$ python3 -q
>>> import numpy as np
>>> np.set_printoptions(precision=2, suppress=True, linewidth=100)
>>> J = np.loadtxt("data.csv", delimiter=",")
>>> J
array([[ 1.95, -0.4 , -0.3 ,  0.4 ],
       [ 3.05, -1.7 , -0.3 ,  0.6 ],
       [-5.06, -2.1 , -1.1 , -1.  ],
       [ 4.51, -1.2 , -1.  ,  0.9 ],
       [ 5.99,  0.  ,  0.9 ,  1.2 ],
       [-5.99, -0.3 , -1.3 , -1.2 ],
       [ 3.96, -0.9 ,  1.6 ,  0.8 ],
       [-0.98,  0.9 ,  0.6 , -0.2 ],
       [ 2.97, -0.4 , -1.5 ,  0.6 ],
       [ 4.47,  0.8 ,  0.  ,  0.9 ],
       [-5.55,  0.1 ,  0.1 , -1.1 ],
       [-1.94, -0.2 ,  1.5 , -0.4 ],
       [ 0.52,  1.  ,  1.1 ,  0.1 ],
       [ 4.07, -0.1 , -0.1 ,  0.8 ],
       [-5.01,  0.6 , -0.8 , -1.  ],
       [11.09,  0.3 ,  0.5 ,  2.2 ],
       [-1.  , -0.8 , -0.1 , -0.2 ],
       [ 4.51,  0.5 , -0.5 ,  0.9 ],
       [-5.03, -0.7 ,  1.1 , -1.  ],
       [ 5.95,  0.7 ,  0.5 ,  1.2 ],
       [ 3.49, -1.  , -1.  ,  0.7 ],
       [-2.47,  1.2 , -0.9 , -0.5 ],
       [ 0.48,  0.5 , -0.4 ,  0.1 ],
       [ 9.04, -1.  ,  1.3 ,  1.8 ],
       [-2.94,  0.3 , -0.4 , -0.6 ],
       [-3.5 ,  0.5 , -1.  , -0.7 ]])
>>> rng = np.random.default_rng(57)
>>> lab = rng.permutation(4)
>>> other = J[:, lab] * rng.choice([-1, 1], 4)
>>> other
array([[ -0.4 ,  -0.3 ,  -1.95,   0.4 ],
       [ -0.6 ,  -0.3 ,  -3.05,   1.7 ],
       [  1.  ,  -1.1 ,   5.06,   2.1 ],
       [ -0.9 ,  -1.  ,  -4.51,   1.2 ],
       [ -1.2 ,   0.9 ,  -5.99,  -0.  ],
       [  1.2 ,  -1.3 ,   5.99,   0.3 ],
       [ -0.8 ,   1.6 ,  -3.96,   0.9 ],
       [  0.2 ,   0.6 ,   0.98,  -0.9 ],
       [ -0.6 ,  -1.5 ,  -2.97,   0.4 ],
       [ -0.9 ,   0.  ,  -4.47,  -0.8 ],
       [  1.1 ,   0.1 ,   5.55,  -0.1 ],
       [  0.4 ,   1.5 ,   1.94,   0.2 ],
       [ -0.1 ,   1.1 ,  -0.52,  -1.  ],
       [ -0.8 ,  -0.1 ,  -4.07,   0.1 ],
       [  1.  ,  -0.8 ,   5.01,  -0.6 ],
       [ -2.2 ,   0.5 , -11.09,  -0.3 ],
       [  0.2 ,  -0.1 ,   1.  ,   0.8 ],
       [ -0.9 ,  -0.5 ,  -4.51,  -0.5 ],
       [  1.  ,   1.1 ,   5.03,   0.7 ],
       [ -1.2 ,   0.5 ,  -5.95,  -0.7 ],
       [ -0.7 ,  -1.  ,  -3.49,   1.  ],
       [  0.5 ,  -0.9 ,   2.47,  -1.2 ],
       [ -0.1 ,  -0.4 ,  -0.48,  -0.5 ],
       [ -1.8 ,   1.3 ,  -9.04,   1.  ],
       [  0.6 ,  -0.4 ,   2.94,  -0.3 ],
       [  0.7 ,  -1.  ,   3.5 ,  -0.5 ]])
>>> U, _, Vh = np.linalg.svd(J.T @ other)
>>> lab
array([3, 2, 0, 1])
>>> np.round(np.linalg.lstsq(J, other)[0], 2) + 0
array([[ 0.,  0., -1.,  0.],
       [ 0.,  0.,  0., -1.],
       [ 0.,  1.,  0.,  0.],
       [-1.,  0.,  0.,  0.]])
>>> np.round(U @ Vh, 2) + 0
array([[ 0.,  0., -1.,  0.],
       [ 0.,  0.,  0., -1.],
       [ 0.,  1.,  0.,  0.],
       [-1.,  0.,  0.,  0.]])
>>> lab = J[:, 2] > np.median(J[:, 2])
>>> f = J[lab].mean(axis=0) - J[~lab].mean(axis=0)
>>> lab.astype(int)
array([0, 0, 0, 0, 1, 0, 1, 1, 0, 1, 1, 1, 1, 1, 0, 1, 1, 0, 1, 1, 0, 0, 0, 1, 0, 0])
>>> dist = np.linalg.norm(J[:, None] - J[None], axis=-1)
>>> dist[5].round(6).argsort(kind="stable")[:4]
array([ 5, 14, 10,  2])
>>> np.unravel_index(dist.round(6).argmax(), dist.shape)
(np.int64(5), np.int64(15))
>>> np.flatnonzero(dist[5] < dist.mean() / 2)
array([ 2,  5, 10, 14, 18, 25])
>>> dist[:5, :5]
array([[ 0.  ,  1.71,  7.39,  2.82,  4.31],
       [ 1.71,  0.  ,  8.31,  1.72,  3.65],
       [ 7.39,  8.31,  0.  ,  9.8 , 11.63],
       [ 2.82,  1.72,  9.8 ,  0.  ,  2.71],
       [ 4.31,  3.65, 11.63,  2.71,  0.  ]])
>>> (dist + 1e9 * np.eye(26)).round(6).argmin(axis=1)
array([ 8, 20,  5, 20, 19, 14, 13, 12, 20, 17, 14,  7, 22, 17, 10, 23,  7,  9, 10,  4,  8, 24, 12,
       15, 25, 24])
>>> np.linalg.matrix_rank(dist ** 2)
np.int64(6)
>>> np.linalg.norm(J, axis=0)
array([24.06,  4.34,  4.58,  4.8 ])
>>> np.round(np.linalg.norm(J, "nuc"), 2)
np.float64(33.31)
>>> np.round(np.linalg.norm(J[25], 1), 2), round(float(np.linalg.norm(J[25], np.inf)), 2)
(np.float64(5.7), 3.5)
>>> round(float(np.linalg.norm(J) ** 2 / np.linalg.norm(J, 2) ** 2), 2)
1.06
>>> [round(float(x), 2) for x in np.linalg.svd(J, compute_uv=False)[:3]]
[24.57, 4.62, 4.08]
>>> round(float(np.linalg.norm(J, 2) / np.linalg.norm(J)), 2)
0.97
>>> np.linalg.cond(J) > 100
np.True_
>>> np.round(np.abs(np.linalg.svd(J)[2][-1]), 2) + 0
array([0.2 , 0.  , 0.  , 0.98])
>>> np.argsort(-np.linalg.norm(J, axis=0).round(6), kind="stable")[:3]
array([0, 3, 2])
>>> m1 = np.load("a.npy")
>>> m1
array([[-4.32, -4.52,  2.33,  0.12],
       [-1.  , -0.84, -2.67, -1.49],
       [-2.9 , -3.2 ,  4.09,  1.19],
       [ 0.24,  0.26,  0.61,  0.82],
       [ 4.  ,  4.27, -2.18, -0.96],
       [ 1.59,  0.77,  2.75,  1.68],
       [ 3.66,  2.92, -4.57, -1.86],
       [ 2.95,  2.1 ,  1.9 ,  1.48],
       [-1.14, -1.81,  2.74,  1.96],
       [ 3.51,  3.29, -4.15, -1.16],
       [-4.24, -3.13, -0.71, -1.02],
       [-5.06, -4.68, -0.26, -0.16],
       [-0.8 , -1.51,  1.16,  0.78],
       [-0.94, -1.19,  0.92,  0.55],
       [ 0.14,  0.7 ,  2.12,  0.74],
       [-1.94, -2.34,  1.83,  0.95],
       [ 2.83,  2.06,  2.47,  1.9 ],
       [ 3.  ,  3.05, -1.14,  0.82],
       [ 1.05,  1.12, -0.85, -0.07]])
>>> G = np.cov(m1, rowvar=False)
>>> np.median(m1, axis=0)
array([0.14, 0.26, 0.92, 0.74])
>>> round(float(np.corrcoef(m1[:, 3], m1[:, 0])[0, 1]), 2)
-0.04
>>> G
array([[ 8.3 ,  7.7 , -2.81, -0.13],
       [ 7.7 ,  7.39, -3.17, -0.43],
       [-2.81, -3.17,  5.99,  2.5 ],
       [-0.13, -0.43,  2.5 ,  1.36]])
>>> m1.std(axis=0)
array([2.8 , 2.65, 2.38, 1.14])
>>> np.argwhere(np.triu(np.abs(np.corrcoef(m1.T)) > 0.8, 1))
array([[0, 1],
       [2, 3]])
>>> vec = np.array([2, -3, -1, 0])
>>> target = m1 @ vec
>>> c, lr = np.zeros(4), 1 / np.linalg.norm(m1, 2) ** 2
>>> for i in range(3):
...     c -= lr * m1.T @ (m1 @ c - target)
...     if i % 1 == 0: print(i, round(np.linalg.norm(m1 @ c - target), 2))
... 
0 7.25
1 6.21
2 5.66
>>> round(float(np.linalg.cond(m1)), 2)
14.41
>>> Xc = (m1 - m1.mean(axis=0)) / m1.std(axis=0)
>>> Xc.std(axis=0)
array([1., 1., 1., 1.])
>>> np.argwhere(np.abs(Xc) > 2)
array([[6, 2]])
>>> c = np.linalg.lstsq(np.delete(Xc, 3, axis=1), Xc[:, 3])[0]
>>> np.round(1 - np.var(Xc[:, 3] - np.delete(Xc, 3, axis=1) @ c), 2)
np.float64(0.88)
>>> np.abs(c).argmax()
np.int64(2)
>>> c
array([ 0.78, -0.44,  0.98])
>>> C = m1[[1, 11]].astype(float)
>>> for _ in range(3):
...     lab = np.linalg.norm(m1[:, None] - C, axis=-1).argmin(axis=1)
...     C = np.array([m1[lab == j].mean(axis=0) for j in range(2)])
... 
>>> lab
array([1, 0, 1, 0, 0, 0, 0, 0, 1, 0, 1, 1, 1, 1, 0, 1, 0, 0, 0])
>>> np.abs(C[1] - C[0]).argmax()
np.int64(0)
>>> np.bincount(lab)
array([11,  8])
>>> C
array([[ 2.  ,  1.79, -0.52,  0.17],
       [-2.67, -2.8 ,  1.51,  0.55]])
>>> C[1] - C[0]
array([-4.66, -4.59,  2.03,  0.37])
>>> Xc = m1 - m1.mean(axis=0)
>>> U, s, Vh = np.linalg.svd(Xc, full_matrices=False)
>>> np.searchsorted(np.cumsum(s ** 2) / (s ** 2).sum(), 0.9) + 1
np.int64(2)
>>> Vh[0] * np.sign(Vh[0, np.abs(Vh[0]).argmax()])
array([ 0.67,  0.64, -0.37, -0.08])
>>> s
array([17.62, 10.  ,  1.63,  1.22])
>>> other = np.array([[2, 3], [1, 2]])
>>> data = np.tril(other)
>>> data
array([[2, 0],
       [1, 2]])
>>> Q, evecs = np.linalg.qr(data[:, :1])[0], np.linalg.qr(data[:, 1:])[0]
>>> s = np.linalg.svd(Q.T @ evecs, compute_uv=False)
>>> s
array([0.45])
>>> np.degrees(np.arccos(s.clip(0, 1)))
array([63.43])
>>> vec = np.array([2, 0])
>>> h1 = np.maximum(data @ vec, 0)
>>> np.maximum(data @ (3 * vec), 0)
array([12,  6])
>>> data @ data
array([[4, 0],
       [4, 4]])
>>> np.prod(np.diag(data)), round(float(np.linalg.det(data)), 2)
(np.int64(4), 4.0)
>>> lab = rng.permutation(2)
>>> other = data[:, lab] * rng.choice([-1, 1], 2)
>>> other
array([[ 0,  2],
       [-2,  1]])
>>> U, _, Vh = np.linalg.svd(data.T @ other)
>>> np.round(U @ Vh, 2) + 0
array([[ 0.,  1.],
       [-1.,  0.]])
>>> np.round(np.linalg.lstsq(data, other)[0], 2) + 0
array([[ 0.,  1.],
       [-1.,  0.]])
>>> f = np.array([-1, -2, -3])
>>> np.polyval(f, J[18])
array([-18.24,  -2.09,  -6.41,  -2.  ])
>>> np.correlate(J[18], J[12], "full")
array([-0.5 , -5.6 , -5.69, -2.21, -0.36, -0.43, -0.52])
>>> np.convolve(J[18], f)
array([ 5.03, 10.76, 15.39,  0.9 , -1.3 ,  3.  ])
>>> M = np.load("run2.npy")
>>> M
array([[ 1.,  0.,  0.,  0.,  0.],
       [ 0.,  0.,  0.,  0.,  1.],
       [ 0.,  0.,  1.,  0.,  0.],
       [ 0.,  0.,  0.,  1.,  0.],
       [ 0., -1.,  0.,  0.,  0.]])
>>> Q, evecs = np.linalg.qr(M[:, :3])[0], np.linalg.qr(M[:, 3:])[0]
>>> s = np.linalg.svd(Q.T @ evecs, compute_uv=False)
>>> np.degrees(np.arccos(s.clip(0, 1)))
array([90., 90.])
>>> s
array([0., 0.])
>>> np.round(np.linalg.norm(Q @ Q.T - evecs @ evecs.T, 2), 2)
np.float64(1.0)
>>> lab = rng.permutation(5)
>>> lab
array([3, 4, 0, 2, 1])
>>> other = M[lab][:, lab]
>>> np.trace(other)
np.float64(3.0)
>>> round(float(np.linalg.det(other)), 2), round(np.linalg.det(M[lab]), 2)
(1.0, np.float64(-1.0))
>>> other
array([[ 1.,  0.,  0.,  0.,  0.],
       [ 0.,  0.,  0.,  0., -1.],
       [ 0.,  0.,  1.,  0.,  0.],
       [ 0.,  0.,  0.,  1.,  0.],
       [ 0.,  1.,  0.,  0.,  0.]])
>>> np.sort(np.abs(np.linalg.eigvals(other)))
array([1., 1., 1., 1., 1.])
>>> f, r1 = M[1], M[3]
>>> f @ f
np.float64(1.0)
>>> f @ r1
np.float64(0.0)
>>> pr = (f @ r1) / (f @ f) * f
>>> np.outer(f, r1)
array([[0., 0., 0., 0., 0.],
       [0., 0., 0., 0., 0.],
       [0., 0., 0., 0., 0.],
       [0., 0., 0., 0., 0.],
       [0., 0., 0., 1., 0.]])
>>> r1 - pr
array([0., 0., 0., 1., 0.])
>>> arr = np.load("out15.npy")
>>> arr
array([[3., 1., 0., 0., 0.],
       [0., 3., 1., 0., 0.],
       [0., 0., 3., 1., 0.],
       [0., 0., 0., 3., 1.],
       [0., 0., 0., 0., 3.]])
>>> # triangular
>>> arr @ arr
array([[9., 6., 1., 0., 0.],
       [0., 9., 6., 1., 0.],
       [0., 0., 9., 6., 1.],
       [0., 0., 0., 9., 6.],
       [0., 0., 0., 0., 9.]])
>>> np.linalg.matrix_rank(arr - arr[0, 0] * np.eye(5))
np.int64(4)
>>> f = np.array([5, 3, -2, -7, 0])
>>> other = arr + np.outer(f, np.eye(5)[4])
>>> np.linalg.matrix_rank(other - arr)
np.int64(1)
>>> round(float(np.linalg.det(other) / np.linalg.det(arr)), 2), round(1 + np.linalg.solve(arr, f)[4], 2)
(1.0, np.float64(1.0))
>>> np.linalg.matrix_rank(np.linalg.inv(other) - np.linalg.inv(arr), tol=1e-8)
np.int64(1)
>>> w1 = np.array([[-3, -1, 0], [3, 0, -2], [3, -2, -2], [-2, -2, 3], [0, -3, 1]])
>>> c = np.array([2, 2, 0])
>>> H = np.maximum(arr @ w1 + c, 0)
>>> (H > 0).mean(axis=0)
array([0.6, 0. , 0.4])
>>> np.linalg.matrix_rank(H)
np.int64(2)
>>> C = np.array([[0, 6], [-3, -8], [8, -2]])
>>> (H @ C).round(6).argmax(axis=1)
array([0, 1, 1, 0, 0])
>>> H @ C
array([[  0.,   0.],
       [  0.,  84.],
       [  0.,  54.],
       [ 80., -20.],
       [ 24.,   6.]])
>>> Q = arr.astype(float).copy()
>>> for j in range(5):
...     Q[:, j] -= Q[:, :j] @ (Q[:, :j].T @ Q[:, j])
...     Q[:, j] /= np.linalg.norm(Q[:, j])
... 
>>> Q.T @ arr
array([[3., 1., 0., 0., 0.],
       [0., 3., 1., 0., 0.],
       [0., 0., 3., 1., 0.],
       [0., 0., 0., 3., 1.],
       [0., 0., 0., 0., 3.]])
>>> other = arr[0, 0] * arr[1:] - np.outer(arr[1:, 0], arr[0])
>>> other
array([[0., 9., 3., 0., 0.],
       [0., 0., 9., 3., 0.],
       [0., 0., 0., 9., 3.],
       [0., 0., 0., 0., 9.]])
>>> np.flatnonzero(~other.round(6).any(axis=1))
array([], dtype=int64)
>>> arr[:, 0] / arr[0, 0]
array([1., 0., 0., 0., 0.])
>>> mat = np.load("mat.npy")
>>> mat
array([[19, 26,  1, 32],
       [ 8,  0,  1,  0],
       [ 0,  0,  1,  0],
       [ 0,  2,  1,  6],
       [ 0,  0,  1,  0],
       [ 0,  0,  1,  0],
       [ 0,  0,  1,  0],
       [11,  2,  1,  0],
       [17, 20,  1, 22],
       [ 2,  0,  1,  0],
       [ 0,  0,  1,  0],
       [16, 20,  1, 23],
       [ 7, 16,  1, 24],
       [15, 12,  1,  8],
       [ 2,  8,  1, 13],
       [ 0,  0,  1,  3],
       [ 0,  0,  1,  0],
       [ 7,  8,  1,  8],
       [ 8,  4,  1,  0],
       [ 9, 12,  1, 14],
       [ 0,  2,  1,  3],
       [ 0,  0,  1,  0],
       [ 7, 10,  1, 12],
       [ 0,  0,  1,  3],
       [12, 12,  1, 11],
       [ 9, 14,  1, 18]])
>>> vec = np.array([-1, 0, 2, -2])
>>> target = mat @ vec
>>> np.round(np.linalg.solve(mat.T @ mat, mat.T @ target), 2) + 0
array([-1.,  0.,  2., -2.])
>>> target
array([-81,  -6,   2, -10,   2,   2,   2,  -9, -59,   0,   2, -60, -53, -29, -26,  -4,   2, -21,
        -6, -35,  -4,   2, -29,  -4, -32, -43])
>>> target = target + 0.3 * rng.normal(size=26)
>>> target
array([-81.24,  -6.25,   2.15,  -9.78,   1.67,   2.1 ,   2.4 ,  -8.99, -58.73,   0.31,   1.78,
       -60.13, -53.4 , -29.34, -26.06,  -3.8 ,   2.16, -21.14,  -6.52, -35.01,  -3.73,   2.11,
       -28.84,  -3.4 , -31.55, -43.05])
>>> c, *_ = np.linalg.lstsq(mat, target)
>>> c
array([-1.01, -0.02,  2.1 , -1.99])
>>> [round(float(np.linalg.norm(np.linalg.solve(mat.T @ mat + lam * np.eye(4), mat.T @ target))), 2) for lam in (0, 1, 10, 100)]
[3.06, 2.87, 2.15, 1.75]
